>>> import numpy as np
>>> np.set_printoptions(precision=4, suppress=True, linewidth=100)
>>> def rd(a):
...     return np.round(a, 4) + 0
... 
>>> feats = np.loadtxt("a.csv", delimiter=",")
>>> feats
array([[ 7.8091, -7.7016, -2.7062, -3.0015,  3.7969, -0.7437],
       [-0.4655,  1.5763, -2.2032,  1.7507,  5.0442, -3.7934],
       [-3.1625, -1.766 , 10.2802, -1.0232,  6.0639,  9.4001],
       [ 5.4246,  1.4684, -1.8473, -4.6205,  3.8041, -4.1736],
       [ 0.8222, -5.8224,  8.4059,  2.2315, -2.3197,  1.3166],
       [ 8.4619, -0.1203, -6.945 , -0.5727, -0.8106,  0.1537]])
>>> M2 = np.array([[-1, 1, 1],
...     [-2, 1, 1],
...     [0, 2, 1],
...     [0, 2, -2],
...     [1, -1, 2],
...     [1, 0, -2]])
>>> np.vstack([feats, M2.T]).shape
(9, 6)
>>> rd(np.einsum("ij,ij->i", feats, feats))
array([151.5987,  50.4543, 244.9824,  88.2341, 117.3295, 120.8599])
>>> blk = np.stack([feats, 5 * feats, feats[::-1]])
>>> np.linalg.matrix_rank(blk)
array([6, 6, 6])
>>> x = np.array([4, 0, 3, 5, -1, -1])
>>> h = np.maximum(feats @ x, 0)
>>> rd(feats.T @ h)
array([ 164.3672, -277.0278,  253.1104,   69.3812,  -83.8935,   51.4422])
>>> feats * (h > 1e-9)[:, None]
array([[ 7.8091, -7.7016, -2.7062, -3.0015,  3.7969, -0.7437],
       [-0.    ,  0.    , -0.    ,  0.    ,  0.    , -0.    ],
       [-0.    , -0.    ,  0.    , -0.    ,  0.    ,  0.    ],
       [ 0.    ,  0.    , -0.    , -0.    ,  0.    , -0.    ],
       [ 0.8222, -5.8224,  8.4059,  2.2315, -2.3197,  1.3166],
       [ 8.4619, -0.1203, -6.945 , -0.5727, -0.8106,  0.1537]])
>>> rd(h)
array([ 5.0571,  0.    ,  0.    ,  0.    , 40.6671, 10.806 ])
>>> np.flatnonzero(h > 1e-9)
array([0, 4, 5])
>>> rng = np.random.default_rng(54)
>>> idx = rng.permutation(6)
>>> idx
array([4, 2, 0, 3, 1, 5])
>>> M2 = feats[idx][:, idx]
>>> M2
array([[-2.3197,  8.4059,  0.8222,  2.2315, -5.8224,  1.3166],
       [ 6.0639, 10.2802, -3.1625, -1.0232, -1.766 ,  9.4001],
       [ 3.7969, -2.7062,  7.8091, -3.0015, -7.7016, -0.7437],
       [ 3.8041, -1.8473,  5.4246, -4.6205,  1.4684, -4.1736],
       [ 5.0442, -2.2032, -0.4655,  1.7507,  1.5763, -3.7934],
       [-0.8106, -6.945 ,  8.4619, -0.5727, -0.1203,  0.1537]])
>>> np.allclose(M2, feats)
False
>>> rd(np.linalg.det(M2)), rd(np.linalg.det(feats[idx]))
(np.float64(303850.9027), np.float64(-303850.9027))
>>> np.diag(M2)
array([-2.3197, 10.2802,  7.8091, -4.6205,  1.5763,  0.1537])
>>> F = np.loadtxt("out14.csv", delimiter=",")
>>> F
array([[-0.8555, -2.4029,  0.3444,  0.6457],
       [ 0.1761,  4.6385, -6.9182,  2.3346],
       [11.3849, -4.0608, -3.7873,  1.9296],
       [ 6.7517,  0.2838, -0.8826, -1.364 ],
       [-9.8995, 11.3097,  2.6568,  1.976 ]])
>>> M2 = F + rng.integers(-2, 3, (5, 2)) @ rng.integers(-2, 3, (2, 4))
>>> rd(M2)
array([[ 1.1445,  1.5971,  4.3444,  4.6457],
       [ 5.1761,  6.6385, -2.9182,  2.3346],
       [12.3849, -2.0608, -1.7873,  3.9296],
       [ 3.7517, -1.7162, -3.8826, -2.364 ],
       [-6.8995,  9.3097,  2.6568, -2.024 ]])
>>> rd(M2 - F)
array([[ 2.,  4.,  4.,  4.],
       [ 5.,  2.,  4.,  0.],
       [ 1.,  2.,  2.,  2.],
       [-3., -2., -3., -1.],
       [ 3., -2.,  0., -4.]])
